In [1]: import numpy as np

In [2]: np.set_printoptions(suppress=True, linewidth=200)

In [3]: E = np.load("w.npy")

In [4]: print(E)
[[ 0  0  0]
 [ 1  3 -1]
 [ 0  0  0]
 [ 4  0 -1]
 [ 0  0  0]
 [ 3  2 -1]
 [ 2  1 -1]
 [ 0  0  0]
 [ 0  0  0]
 [ 1 -2  0]
 [ 4  0 -1]
 [ 3  2 -1]
 [ 4  0 -1]
 [ 3  2 -1]
 [ 1 -2  0]
 [ 1 -2  0]
 [ 3  2 -1]
 [ 0  0  0]
 [ 3  2 -1]
 [ 1  3 -1]
 [ 1 -2  0]
 [ 1  3 -1]
 [ 0  0  0]
 [ 0  0  0]
 [ 4  0 -1]
 [ 0  0  0]
 [ 0  0  0]
 [ 1  3 -1]
 [ 0  0  0]
 [ 1 -2  0]
 [ 0  0  0]
 [ 0  0  0]
 [ 2  1 -1]
 [ 1 -2  0]
 [ 0  0  0]
 [ 0  0  0]]

In [5]: t3 = np.stack([E, 2 * E, E[::-1]])

In [6]: print(np.linalg.matrix_rank(t3.reshape(3, -1)))
2

In [7]: print(np.linalg.matrix_rank(t3))
[3 3 3]

In [8]: rng = np.random.default_rng(8)

In [9]: B = E + rng.integers(-2, 3, (36, 2)) @ rng.integers(-2, 3, (2, 3))

In [10]: print(B)
[[ 1 -1 -1]
 [ 1  5  2]
 [-5 -1 -4]
 [ 7  1  2]
 [ 4  2  5]
 [-2  1 -5]
 [ 2  1 -1]
 [-3 -1 -3]
 [-6 -2 -6]
 [ 1 -2  0]
 [ 7 -1 -1]
 [ 6  1 -1]
 [-2 -2 -7]
 [-1  0 -6]
 [ 7  0  6]
 [ 5 -2  2]
 [-2  1 -5]
 [ 0  0  0]
 [ 4  3  1]
 [ 0  4  0]
 [-1  0  2]
 [-1  1 -5]
 [ 3 -1  0]
 [ 3 -1  0]
 [ 6 -2 -3]
 [-2 -2 -4]
 [-1 -1 -2]
 [ 4  2 -1]
 [ 3  1  3]
 [-1 -2 -1]
 [-3  1  0]
 [-3 -1 -3]
 [-4 -1 -7]
 [ 4 -3  0]
 [ 2 -2 -2]
 [-5 -1 -4]]

In [11]: print(np.abs(B - E).sum(axis=1))
[ 3  5 10  7 11 10  0  7 14  0  4  4 14 11 14  6 10  0  4  3  6  8  4  4  6  8  4  4  7  3  4  7 14  4  6 10]

In [12]: print(B - E)
[[ 1 -1 -1]
 [ 0  2  3]
 [-5 -1 -4]
 [ 3  1  3]
 [ 4  2  5]
 [-5 -1 -4]
 [ 0  0  0]
 [-3 -1 -3]
 [-6 -2 -6]
 [ 0  0  0]
 [ 3 -1  0]
 [ 3 -1  0]
 [-6 -2 -6]
 [-4 -2 -5]
 [ 6  2  6]
 [ 4  0  2]
 [-5 -1 -4]
 [ 0  0  0]
 [ 1  1  2]
 [-1  1  1]
 [-2  2  2]
 [-2 -2 -4]
 [ 3 -1  0]
 [ 3 -1  0]
 [ 2 -2 -2]
 [-2 -2 -4]
 [-1 -1 -2]
 [ 3 -1  0]
 [ 3  1  3]
 [-2  0 -1]
 [-3  1  0]
 [-3 -1 -3]
 [-6 -2 -6]
 [ 3 -1  0]
 [ 2 -2 -2]
 [-5 -1 -4]]

In [13]: print(np.round(np.linalg.svd(B - E, compute_uv=False), 1) + 0)
[27.2 10.4  0. ]
